In [1]: import numpy as np

In [2]: from numpy import linalg as LA

In [3]: np.set_printoptions(precision=2, suppress=True, linewidth=200)

In [4]: arr = np.loadtxt("run2.csv", delimiter=",")

In [5]: arr
Out[5]: 
array([[1.02, 7.  , 7.  , 5.  ],
       [7.  , 2.02, 7.  , 1.  ],
       [3.  , 3.  , 6.02, 0.  ],
       [1.  , 7.  , 7.  , 5.02]])

In [6]: proj = np.triu(np.array([[0, 1, 5, 5], [1, 0, 1, 1], [4, 2, 0, 1], [4, 1, 1, 0]]), 1) + np.eye(4)

In [7]: A2 = proj @ arr @ LA.inv(proj)

In [8]: np.round(np.trace(A2), 2), round(float(np.trace(arr)), 2)
Out[8]: (np.float64(14.08), 14.08)

In [9]: round(LA.det(A2), 2)
Out[9]: np.float64(-2.36)

In [10]: proj @ arr - arr @ proj
Out[10]: 
array([[ 27.,  51.,  60.,   7.],
       [  4.,   3., -24., -39.],
       [  1.,   4., -11., -19.],
       [  0.,  -1., -12., -19.]])

In [11]: A2
Out[11]: 
array([[ 28.02,  31.  , -92.  , -48.  ],
       [ 11.  ,   1.02, -36.  , -14.  ],
       [  4.  ,   6.  , -12.98,  -8.  ],
       [  1.  ,   6.  ,  -4.  ,  -1.98]])

In [12]: A2 = np.array([[5, 3, -8], [-6, -7, 5], [-1, 8, -3], [-2, -8, 8]])

In [13]: np.einsum("ik,kj->ij", arr, A2)
Out[13]: 
array([[-53.9 , -29.94,  45.84],
       [ 13.88,  54.86, -58.9 ],
       [ -9.02,  36.16, -27.06],
       [-54.04, -30.16,  46.16]])

In [14]: arr @ A2
Out[14]: 
array([[-53.9 , -29.94,  45.84],
       [ 13.88,  54.86, -58.9 ],
       [ -9.02,  36.16, -27.06],
       [-54.04, -30.16,  46.16]])

In [15]: th = np.radians(72)

In [16]: Rm = np.eye(4)

In [17]: Rm[0, 0] = Rm[1, 1] = np.cos(th)

In [18]: Rm[0, 1], Rm[1, 0] = -np.sin(th), np.sin(th)

In [19]: Rm
Out[19]: 
array([[ 0.31, -0.95,  0.  ,  0.  ],
       [ 0.95,  0.31,  0.  ,  0.  ],
       [ 0.  ,  0.  ,  1.  ,  0.  ],
       [ 0.  ,  0.  ,  0.  ,  1.  ]])

In [20]: A2 = arr @ Rm.T

In [21]: np.allclose(arr @ arr.T, A2 @ A2.T)
Out[21]: True

In [22]: LA.svd(arr, compute_uv=False), LA.svd(A2, compute_uv=False)
Out[22]: (array([18.69,  7.27,  1.81,  0.01]), array([18.69,  7.27,  1.81,  0.01]))

In [23]: np.round(LA.det(Rm), 2), np.round(np.trace(Rm), 2)
Out[23]: (np.float64(1.0), np.float64(2.62))

In [24]: A2
Out[24]: 
array([[-6.34,  3.13,  7.  ,  5.  ],
       [ 0.24,  7.28,  7.  ,  1.  ],
       [-1.93,  3.78,  6.02,  0.  ],
       [-6.35,  3.11,  7.  ,  5.02]])

In [25]: sigma = 10 * 0.7 ** np.arange(3)

In [26]: q, _ = LA.qr(np.array([[0.0, 0.3, 2.2], [-0.8, 1.2, -0.5], [1.1, -0.4, -0.2]]))

In [27]: rng = np.random.default_rng(368)

In [28]: X = rng.normal(size=(17, 3)) * sigma @ q

In [29]: X
Out[29]: 
array([[-11.42,   7.85,   5.15],
       [ -0.16,   4.79,   4.26],
       [  1.59,  -1.34,  17.82],
       [  6.57,  -4.14,  11.09],
       [ -5.35, -11.29, -23.07],
       [  5.97,  -5.22,   2.21],
       [  1.25,   3.  ,   1.42],
       [ -0.64,   5.32, -20.53],
       [ -1.4 ,  -5.29,  12.14],
       [ -5.74,   0.74,   4.3 ],
       [  5.65,  -6.13, -18.82],
       [  6.8 ,   0.02,  -7.39],
       [  0.91,   9.68,   7.62],
       [ 14.69,   0.34,  11.07],
       [ -3.94,   2.99,   0.34],
       [  4.11,   4.3 ,   2.59],
       [  7.42,  -7.21, -13.06]])

In [30]: th = np.radians(60)

In [31]: Rm = np.eye(3)

In [32]: Rm[2, 2] = Rm[1, 1] = np.cos(th)

In [33]: Rm[2, 1], Rm[1, 2] = -np.sin(th), np.sin(th)

In [34]: Rm
Out[34]: 
array([[ 1.  ,  0.  ,  0.  ],
       [ 0.  ,  0.5 ,  0.87],
       [ 0.  , -0.87,  0.5 ]])

In [35]: A2 = X @ Rm.T

In [36]: np.allclose(X @ X.T, A2 @ A2.T)
Out[36]: True

In [37]: np.abs(A2 - X).max(axis=0)
Out[37]: array([ 0.  , 20.44, 21.31])

In [38]: round(LA.det(Rm), 2), np.trace(Rm)
Out[38]: (np.float64(1.0), np.float64(2.0))

In [39]: LA.svd(X, compute_uv=False), LA.svd(A2, compute_uv=False)
Out[39]: (array([49.52, 27.46, 19.15]), array([49.52, 27.46, 19.15]))

In [40]: x0 = np.array([0, -4, -5])

In [41]: rhs = X @ x0

In [42]: beta, lr = np.zeros(3), 1 / LA.norm(X, 2) ** 2

In [43]: for i in range(40):
    ...:     beta -= lr * X.T @ (X @ beta - rhs)
    ...:     if i % 10 == 0: print(i, round(LA.norm(X @ beta - rhs), 2))
    ...: 
0 51.12
10 8.15
20 1.61
30 0.32

In [44]: round(LA.cond(X), 2)
Out[44]: np.float64(2.59)

In [45]: G = np.cov(X, rowvar=False)

In [46]: np.median(X, axis=0)
Out[46]: array([1.25, 0.34, 2.59])

In [47]: np.argsort(-X.std(axis=0).round(6), kind="stable")
Out[47]: array([2, 0, 1])

In [48]: np.argwhere(np.triu(np.abs(np.corrcoef(X.T)) > 0.8, 1))
Out[48]: array([], shape=(0, 2), dtype=int64)

In [49]: m1 = np.loadtxt("data.csv", delimiter=",")

In [50]: m1
Out[50]: 
array([[ 0.,  0.,  0.],
       [ 0., 16., 24.],
       [ 0., 10., 15.],
       [ 0.,  8., 12.]])

In [51]: A2 = m1 + rng.integers(-2, 3, (4, 1)) @ rng.integers(-2, 3, (1, 3))

In [52]: A2
Out[52]: 
array([[ 0.,  0.,  0.],
       [-2., 18., 28.],
       [-2., 12., 19.],
       [ 2.,  6.,  8.]])

In [53]: np.abs(A2 - m1).sum(axis=1)
Out[53]: array([0., 8., 8., 8.])

In [54]: Uu, sigma, Vt = LA.svd(m1)

In [55]: sigma.round(2) + 0
Out[55]: array([36.95,  0.  ,  0.  ])

In [56]: A2 = Uu[:, :1] @ np.diag(sigma[:1]) @ Vt[:1]

In [57]: round(float(LA.norm(m1 - A2, 2)), 2), round(float(sigma[1]), 2)
Out[57]: (0.0, 0.0)

In [58]: round(float(LA.norm(m1 - A2) / LA.norm(m1)), 2)
Out[58]: 0.0

In [59]: LA.matrix_rank(A2)
Out[59]: np.int64(1)

In [60]: rank = LA.matrix_rank(m1)

In [61]: rank
Out[61]: np.int64(1)

In [62]: ns = LA.svd(m1)[2][rank:].T

In [63]: np.round(m1 @ ns, 2) + 0
Out[63]: 
array([[0., 0.],
       [0., 0.],
       [0., 0.],
       [0., 0.]])

In [64]: ns @ ns.T
Out[64]: 
array([[ 1.  ,  0.  ,  0.  ],
       [ 0.  ,  0.69, -0.46],
       [ 0.  , -0.46,  0.31]])

In [65]: np.allclose(m1 @ ns, 0)
Out[65]: True

In [66]: LA.matrix_rank(m1.T @ m1), LA.matrix_rank(m1 @ m1.T)
Out[66]: (np.int64(1), np.int64(1))

In [67]: [int(LA.matrix_rank(m1[:i])) for i in range(1, len(m1) + 1)]
Out[67]: [0, 1, 1, 1]

In [68]: Uu, sigma, Vt = LA.svd(m1)

In [69]: vecs = Vt[:(sigma > 1e-8).sum()]

In [70]: x0 = m1[3] + 4 * m1[1] + rng.integers(2) * np.eye(3)[2]

In [71]: x0
Out[71]: array([  0.,  72., 109.])

In [72]: round(LA.norm(x0 - vecs.T @ vecs @ x0), 2)
Out[72]: np.float64(0.55)

In [73]: vecs.T @ vecs
Out[73]: 
array([[0.  , 0.  , 0.  ],
       [0.  , 0.31, 0.46],
       [0.  , 0.46, 0.69]])

In [74]: T = np.stack([m1, 2 * m1, m1[::-1]])

In [75]: T.shape
Out[75]: (3, 4, 3)

In [76]: T.sum(axis=0)
Out[76]: 
array([[ 0.,  8., 12.],
       [ 0., 58., 87.],
       [ 0., 46., 69.],
       [ 0., 24., 36.]])

In [77]: (T @ m1.T).shape
Out[77]: (3, 4, 4)

In [78]: np.einsum("bij,cij->bc", T, T)
Out[78]: 
array([[1365., 2730., 1040.],
       [2730., 5460., 2080.],
       [1040., 2080., 1365.]])

In [79]: LA.matrix_rank(T)
Out[79]: array([1, 1, 1])

In [80]: A = np.load("case11.npy")

In [81]: A
Out[81]: 
array([[1.  , 0.7 , 0.49],
       [0.7 , 1.  , 0.7 ],
       [0.49, 0.7 , 1.  ]])

In [82]: ev, vecs = LA.eigh(A)

In [83]: np.round(vecs.T @ A @ vecs, 2) + 0
Out[83]: 
array([[0.23, 0.  , 0.  ],
       [0.  , 0.51, 0.  ],
       [0.  , 0.  , 2.26]])

In [84]: vecs @ np.diag(ev) @ vecs.T
Out[84]: 
array([[1.  , 0.7 , 0.49],
       [0.7 , 1.  , 0.7 ],
       [0.49, 0.7 , 1.  ]])

In [85]: np.abs(vecs[:, -1]).round(6).argmax()
Out[85]: np.int64(1)

In [86]: ev.sum(), np.trace(A)
Out[86]: (np.float64(3.0), np.float64(3.0))

In [87]: np.unique(ev.round(6) + 0, return_counts=True)[1]
Out[87]: array([1, 1, 1])

In [88]: LA.svd(A, compute_uv=False)
Out[88]: array([2.26, 0.51, 0.23])

In [89]: LA.eigvalsh(A @ A)
Out[89]: array([0.05, 0.26, 5.13])

In [90]: LA.eigvalsh(A + -2 * np.eye(3))
Out[90]: array([-1.77, -1.49,  0.26])

In [91]: np.abs(vecs[:, -1])
Out[91]: array([0.56, 0.62, 0.56])

In [92]: x0 = np.ones(3)

In [93]: for _ in range(6):
    ...:     x0 = A @ x0
    ...:     x0 /= LA.norm(x0)
    ...:     print(round(x0 @ A @ x0, 2))
    ...: 
2.26
2.26
2.26
2.26
2.26
2.26

In [94]: x0
Out[94]: array([0.56, 0.62, 0.56])

In [95]: q, Rm = LA.qr(A)

In [96]: np.allclose(Rm.T @ Rm, A.T @ A)
Out[96]: True

In [97]: np.abs(np.diag(Rm))
Out[97]: array([1.32, 0.47, 0.42])

In [98]: q @ Rm
Out[98]: 
array([[1.  , 0.7 , 0.49],
       [0.7 , 1.  , 0.7 ],
       [0.49, 0.7 , 1.  ]])

In [99]: ev, vecs = LA.eig(A)

In [100]: ev
Out[100]: array([2.26, 0.51, 0.23])

In [101]: np.sort(LA.eigvals(A.T))
Out[101]: array([0.23, 0.51, 2.26])

In [102]: round(np.prod(ev), 2)
Out[102]: np.float64(0.26)

In [103]: def softmax(z):
     ...:     e = np.exp(z - z.max(axis=-1, keepdims=True))
     ...:     return e / e.sum(axis=-1, keepdims=True)
     ...: 

In [104]: softmax(10 * A[2])
Out[104]: array([0.01, 0.05, 0.95])

In [105]: softmax(A[2])
Out[105]: array([0.26, 0.32, 0.43])

In [106]: softmax(A[2] + -3)
Out[106]: array([0.26, 0.32, 0.43])

In [107]: att = A @ A.T / np.sqrt(3)

In [108]: softmax(att)
Out[108]: 
array([[0.35, 0.35, 0.3 ],
       [0.32, 0.36, 0.32],
       [0.3 , 0.35, 0.35]])

In [109]: softmax(att + np.triu(np.full(att.shape, -np.inf), 1))
Out[109]: 
array([[1.  , 0.  , 0.  ],
       [0.47, 0.53, 0.  ],
       [0.3 , 0.35, 0.35]])

In [110]: softmax(att)[2] @ A
Out[110]: array([0.72, 0.81, 0.74])

In [111]: K = np.load("mat.npy")

In [112]: K
Out[112]: 
array([[1, 0, 0, 0],
       [0, 0, 0, 1],
       [0, 1, 0, 0],
       [0, 0, 1, 0]])

In [113]: np.allclose(K, K.T)
Out[113]: False

In [114]: np.sort(np.abs(LA.eigvals(K)))
Out[114]: array([1., 1., 1., 1.])

In [115]: LA.matrix_power(K, 3)
Out[115]: 
array([[1, 0, 0, 0],
       [0, 1, 0, 0],
       [0, 0, 1, 0],
       [0, 0, 0, 1]])

In [116]: round(float(np.abs(LA.eigvals(K)).max()), 2)
Out[116]: 1.0

In [117]: round(float(LA.det(K)), 2)
Out[117]: 1.0
